>>> import numpy as np
>>> import numpy.linalg as la
>>> np.set_printoptions(precision=2, suppress=True, linewidth=140, legacy="1.25")
>>> B = np.array([[1]])
>>> Z = np.array([[-1, 1, -2], [-3, -1, 2], [3, 1, -1]])
>>> M = np.block([[B, np.array([[4, 0, 1]])], [np.zeros((3, 1)), Z]])
>>> M
array([[ 1.,  4.,  0.,  1.],
       [ 0., -1.,  1., -2.],
       [ 0., -3., -1.,  2.],
       [ 0.,  3.,  1., -1.]])
>>> B = M / np.sqrt((M ** 2).mean(axis=1, keepdims=True))
>>> B[2]
array([ 0.  , -1.6 , -0.53,  1.07])
>>> la.norm(B, axis=1)
array([2., 2., 2., 2.])
>>> la.matrix_rank(M - M.mean(axis=1, keepdims=True))
3
>>> X = np.loadtxt("mat.csv", delimiter=",")
>>> X
array([[ 0.93, -0.16,  0.33],
       [ 0.37,  0.4 , -0.84],
       [ 0.  , -0.9 , -0.43]])
>>> B = np.array([[3, 2, 0], [1, 0, 2]])
>>> Z = np.kron(B, X)
>>> la.matrix_rank(Z)
6
>>> np.round(la.norm(Z, 2), 2), round(float(la.norm(B, 2) * la.norm(X, 2)), 2)
(3.74, 3.74)
>>> Z.shape
(6, 9)
>>> round(float(la.det(X.T)), 2)
-1.0
>>> np.poly(X)
array([ 1. , -0.9, -0.9,  1. ])
>>> round(la.eigvals(X).sum().real, 2)
0.9
>>> x = np.array([0, 0, 0])
>>> y = X @ x
>>> coef, lr = np.zeros(3), 1 / la.norm(X, 2) ** 2
>>> for i in range(150):
...     coef -= lr * X.T @ (X @ coef - y)
...     if i % 50 == 0: print(i, round(la.norm(X @ coef - y), 2))
... 
0 0.0
50 0.0
100 0.0
>>> round(float(la.cond(X)), 2)
1.0
>>> coef
array([0., 0., 0.])
>>> x = np.array([3, 8, 4])
>>> 3 - la.matrix_rank(X - np.eye(3), tol=1e-8)
0
>>> round(la.norm(x), 2), round(float(la.norm(X @ x)), 2)
(9.43, 9.43)
>>> np.round(la.inv(X), 2) + 0
array([[ 0.93,  0.37,  0.  ],
       [-0.16,  0.4 , -0.9 ],
       [ 0.33, -0.84, -0.43]])
>>> q = X.astype(float).copy()
>>> for j in range(3):
...     q[:, j] -= q[:, :j] @ (q[:, :j].T @ q[:, j])
...     q[:, j] /= la.norm(q[:, j])
... 
>>> np.round(q.T @ q, 2) + 0
array([[1., 0., 0.],
       [0., 1., 0.],
       [0., 0., 1.]])
>>> np.round(q.T @ X, 2) + 0
array([[1., 0., 0.],
       [0., 1., 0.],
       [0., 0., 1.]])
>>> E = np.load("w.npy")
>>> E
array([[5, 1, 5],
       [1, 5, 1],
       [5, 1, 5]])
>>> vals, V = la.eigh(E)
>>> np.round(vals.sum(), 2), np.trace(E)
(15.0, 15)
>>> np.round(la.svd(E, compute_uv=False), 2) + 0
array([10.37,  4.63,  0.  ])
>>> np.round(V.T @ E @ V, 2) + 0
array([[ 0.  ,  0.  ,  0.  ],
       [ 0.  ,  4.63,  0.  ],
       [ 0.  ,  0.  , 10.37]])
>>> V @ np.diag(vals) @ V.T
array([[5., 1., 5.],
       [1., 5., 1.],
       [5., 1., 5.]])
>>> np.unique(vals.round(6) + 0, return_counts=True)[1]
array([1, 1, 1])
>>> la.eigvalsh(E + 2 * np.eye(3))
array([ 2.  ,  6.63, 12.37])
>>> np.abs(V[:, -1]).round(6).argmax()
0
>>> A = np.loadtxt("test17.csv", delimiter=",")
>>> A
array([[0.45, 0.45, 0.06, 0.19],
       [0.45, 0.45, 0.06, 0.19],
       [0.06, 0.06, 0.01, 0.03],
       [0.19, 0.19, 0.03, 0.08]])
>>> def softmax(z):
...     e = np.exp(z - z.max(axis=-1, keepdims=True))
...     return e / e.sum(axis=-1, keepdims=True)
... 
>>> softmax(X[2] + 4)
array([0.49, 0.2 , 0.32])
>>> np.round(softmax(10 * X[2]), 2) + 0
array([0.99, 0.  , 0.01])
>>> softmax(X[2])
array([0.49, 0.2 , 0.32])
>>> scores = X @ X.T / np.sqrt(3)
>>> softmax(scores)[2] @ X
array([ 0.34, -0.36, -0.34])
>>> f, v = A[1], A[2]
>>> round(f @ v, 2)
0.06
>>> round(f @ f, 2)
0.45
>>> p = (f @ v) / (f @ f) * f
>>> (v - p) @ f
0.0
>>> np.round(np.outer(f, v), 2) + 0
array([[0.03, 0.03, 0.  , 0.01],
       [0.03, 0.03, 0.  , 0.01],
       [0.  , 0.  , 0.  , 0.  ],
       [0.01, 0.01, 0.  , 0.01]])
>>> round(float(la.norm(f + v) ** 2 + la.norm(f - v) ** 2), 2)
0.93
>>> v - p
array([0., 0., 0., 0.])
>>> x = np.array([-5, 6, 3, 2])
>>> round((x - A @ x) @ (A @ x), 2)
-0.0
>>> A @ A @ x
array([1.04, 1.04, 0.15, 0.44])
>>> la.cond(A) > 100
True
>>> round(float(la.norm(A, 2) / la.norm(A)), 2)
1.0
>>> np.argsort(-la.norm(A, axis=0).round(6), kind="stable")[:3]
array([0, 1, 3])
>>> B = np.array([[-1, 2, 1, 3], [5, 1, -5, 2]])
>>> K = B.T @ B
>>> K
array([[ 26,   3, -26,   7],
       [  3,   5,  -3,   8],
       [-26,  -3,  26,  -7],
       [  7,   8,  -7,  13]])
>>> left, s, Vt = la.svd(K)
>>> s.round(2) + 0
array([55.1, 14.9,  0. ,  0. ])
>>> B = left[:, :2] @ np.diag(s[:2]) @ Vt[:2]
>>> la.matrix_rank(K, rtol=0.05)
2
>>> round(np.abs(K - B).max(), 2)
0.0
